% ipython --no-banner

In [1]: import numpy as np

In [2]: np.set_printoptions(precision=2, suppress=True, linewidth=120)

In [3]: def tidy(a):
   ...:     return np.round(a, 2) + 0
   ...: 

In [4]: arr = np.array([[-2, 1, 2, -3, 0],
   ...:     [-1, 2, -3, -2, 0],
   ...:     [-3, 0, 2, -1, 3],
   ...:     [1, 3, -1, -2, -1],
   ...:     [0, -2, -3, -3, 0],
   ...:     [2, 0, -3, 2, -1],
   ...:     [0, 2, 2, 2, 1],
   ...:     [3, -3, 2, 2, 3],
   ...:     [1, 1, -1, 1, 3],
   ...:     [-1, -1, 5, -1, 0]])

In [5]: Q, r_ = np.linalg.qr(arr)

In [6]: Q.shape, r_.shape
Out[6]: ((10, 5), (5, 5))

In [7]: tidy(np.abs(np.diag(r_)))
Out[7]: array([5.48, 5.56, 7.63, 4.77, 4.99])

In [8]: tidy(abs(r_[0, 0])), tidy(np.linalg.norm(arr[:, 0]))
Out[8]: (np.float64(5.48), np.float64(5.48))

In [9]: np.allclose(r_.T @ r_, arr.T @ arr)
Out[9]: True

In [10]: tidy(r_)
Out[10]: 
array([[ 5.48, -1.46, -2.56,  3.83,  0.  ],
       [ 0.  , -5.56,  2.29,  0.25,  1.26],
       [ 0.  ,  0.  ,  7.63,  1.86,  1.59],
       [ 0.  ,  0.  ,  0.  ,  4.77,  0.99],
       [ 0.  ,  0.  ,  0.  ,  0.  ,  4.99]])

In [11]: tidy(Q.T @ Q)
Out[11]: 
array([[1., 0., 0., 0., 0.],
       [0., 1., 0., 0., 0.],
       [0., 0., 1., 0., 0.],
       [0., 0., 0., 1., 0.],
       [0., 0., 0., 0., 1.]])

In [12]: r0 = np.array([-2, 0, 0, -1, 2]) + 0.5

In [13]: J = np.outer(r0, r0) / (r0 @ r0)

In [14]: tidy(J)
Out[14]: 
array([[ 0.24, -0.08, -0.08,  0.08, -0.41],
       [-0.08,  0.03,  0.03, -0.03,  0.14],
       [-0.08,  0.03,  0.03, -0.03,  0.14],
       [ 0.08, -0.03, -0.03,  0.03, -0.14],
       [-0.41,  0.14,  0.14, -0.14,  0.68]])

In [15]: # a projection of rank 1

In [16]: np.abs(np.diag(np.linalg.qr(J)[1])) > 1e-9
Out[16]: array([ True, False, False, False, False])

In [17]: data = np.loadtxt("run0.csv", delimiter=",")

In [18]: tidy(data)
Out[18]: 
array([[-1.68,  2.43,  0.78, -1.3 ,  2.26,  2.96, -2.26],
       [-1.97, -2.31, -3.37,  0.71, -3.19, -0.48,  3.19],
       [-1.47,  3.1 ,  1.04, -1.65,  2.9 ,  3.24, -2.9 ],
       [-3.29, -2.08, -0.5 ,  1.15, -1.86,  1.29,  1.86],
       [ 0.78,  1.  , -5.57, -1.71, -1.43, -1.14,  1.43],
       [ 3.18,  6.41, -4.95, -4.83,  3.15,  0.31, -3.15],
       [-2.68,  2.14,  2.5 , -0.78,  2.71,  3.93, -2.71],
       [ 0.12,  4.69, -0.55, -2.92,  3.53,  2.61, -3.53],
       [-1.1 , -1.43, -4.24,  0.01, -2.84, -0.83,  2.84],
       [-0.89, -2.97, -6.18,  0.55, -4.85, -2.3 ,  4.85],
       [-5.13, -1.89,  3.38,  1.81, -0.16,  3.65,  0.16],
       [-2.15,  0.45, -0.26, -0.32,  0.26,  1.94, -0.26],
       [ 1.07,  0.62, -6.52, -1.67, -2.11, -1.79,  2.11],
       [-1.36,  2.12, -0.16, -1.3 ,  1.63,  2.33, -1.63],
       [-2.71, -0.1 ,  0.32,  0.12,  0.05,  2.18, -0.05],
       [-2.34,  2.13,  1.81, -0.92,  2.43,  3.51, -2.43],
       [-3.2 , -4.95, -3.55,  2.26, -5.38, -1.12,  5.38],
       [ 2.5 ,  3.35, -6.64, -3.34,  0.02, -1.32, -0.02],
       [-2.93, -1.29, -0.42,  0.69, -1.2 ,  1.49,  1.2 ],
       [-3.57, -3.5 , -1.35,  1.83, -3.34,  0.49,  3.34],
       [ 0.15,  1.19, -4.11, -1.53, -0.69, -0.23,  0.69],
       [-3.1 ,  0.69,  1.88, -0.04,  1.31,  3.27, -1.31],
       [ 0.67,  3.93, -2.41, -2.84,  2.18,  1.34, -2.18],
       [-0.16,  2.51, -2.17, -1.94,  1.14,  1.2 , -1.14],
       [-2.87, -0.46,  0.29,  0.33, -0.25,  2.08,  0.25],
       [-1.74, -4.87, -6.4 ,  1.64, -6.46, -2.81,  6.46],
       [-1.32,  1.44, -0.93, -1.05,  0.78,  1.73, -0.78],
       [-0.7 ,  2.83, -0.76, -1.85,  1.96,  2.11, -1.96],
       [-0.66,  0.79, -2.9 , -1.05, -0.53,  0.42,  0.53],
       [-5.13, -3.74,  1.52,  2.55, -2.38,  2.16,  2.38],
       [ 0.76,  0.85, -5.66, -1.64, -1.58, -1.22,  1.58],
       [ 0.28,  3.93, -1.64, -2.68,  2.49,  1.8 , -2.49],
       [-1.1 , -0.78, -3.59, -0.25, -2.06, -0.31,  2.06],
       [-3.75,  1.62,  4.12, -0.15,  2.95,  4.8 , -2.95]])

In [19]: # rank 3

In [20]: rk = np.linalg.matrix_rank(data)

In [21]: rk
Out[21]: np.int64(3)

In [22]: N = np.linalg.svd(data)[2][rk:].T

In [23]: N.shape
Out[23]: (7, 4)

In [24]: W2 = data[[21, 17]].astype(float)

In [25]: for _ in range(5):
    ...:     z = np.linalg.norm(data[:, None] - W2, axis=-1).argmin(axis=1)
    ...:     W2 = np.array([data[z == j].mean(axis=0) for j in range(2)])
    ...: 

In [26]: z
Out[26]: array([0, 1, 0, 1, 1, 0, 0, 0, 1, 1, 0, 0, 1, 0, 0, 0, 1, 1, 0, 1, 1, 0, 0, 0, 0, 1, 0, 0, 1, 1, 1, 0, 1, 0])

In [27]: tidy(W2[1] - W2[0])
Out[27]: array([ 0.42, -3.19, -4.04,  1.1 , -4.16, -3.06,  4.16])

In [28]: tidy(W2)
Out[28]: 
array([[-1.58,  1.93,  0.1 , -1.14,  1.58,  2.45, -1.58],
       [-1.16, -1.26, -3.94, -0.03, -2.58, -0.61,  2.58]])

In [29]: np.abs(W2[1] - W2[0]).argmax()
Out[29]: np.int64(4)

In [30]: np.bincount(z)
Out[30]: array([19, 15])

In [31]: np.allclose(data[:-1].T @ np.linalg.lstsq(data[:-1].T, data[-1])[0], data[-1])
Out[31]: True

In [32]: np.unique(data.round(6), axis=0).shape
Out[32]: (34, 7)

In [33]: np.linalg.lstsq(data[:-1].T, data[-1])[2]
Out[33]: np.int32(3)

In [34]: np.abs(np.diag(np.linalg.qr(data)[1])) > 1e-9
Out[34]: array([ True,  True,  True, False, False, False, False])

In [35]: x0 = np.array([4, 9, 0, 2, 2, 3, 2])

In [36]: h1 = np.maximum(data @ x0, 0)

In [37]: np.flatnonzero(h1 > 1e-9)
Out[37]: array([ 0,  2,  4,  5,  6,  7, 11, 12, 13, 15, 17, 20, 21, 22, 23, 26, 27, 28, 30, 31, 33])

In [38]: tidy(np.tanh(data @ x0))
Out[38]: 
array([ 1.  , -1.  ,  1.  , -1.  ,  1.  ,  1.  ,  1.  ,  1.  , -1.  , -1.  , -1.  ,  0.57,  0.81,  1.  , -1.  ,  1.  ,
       -1.  ,  1.  , -1.  , -1.  ,  1.  ,  1.  ,  1.  ,  1.  , -1.  , -1.  ,  1.  ,  1.  ,  1.  , -1.  ,  1.  ,  1.  ,
       -1.  ,  1.  ])
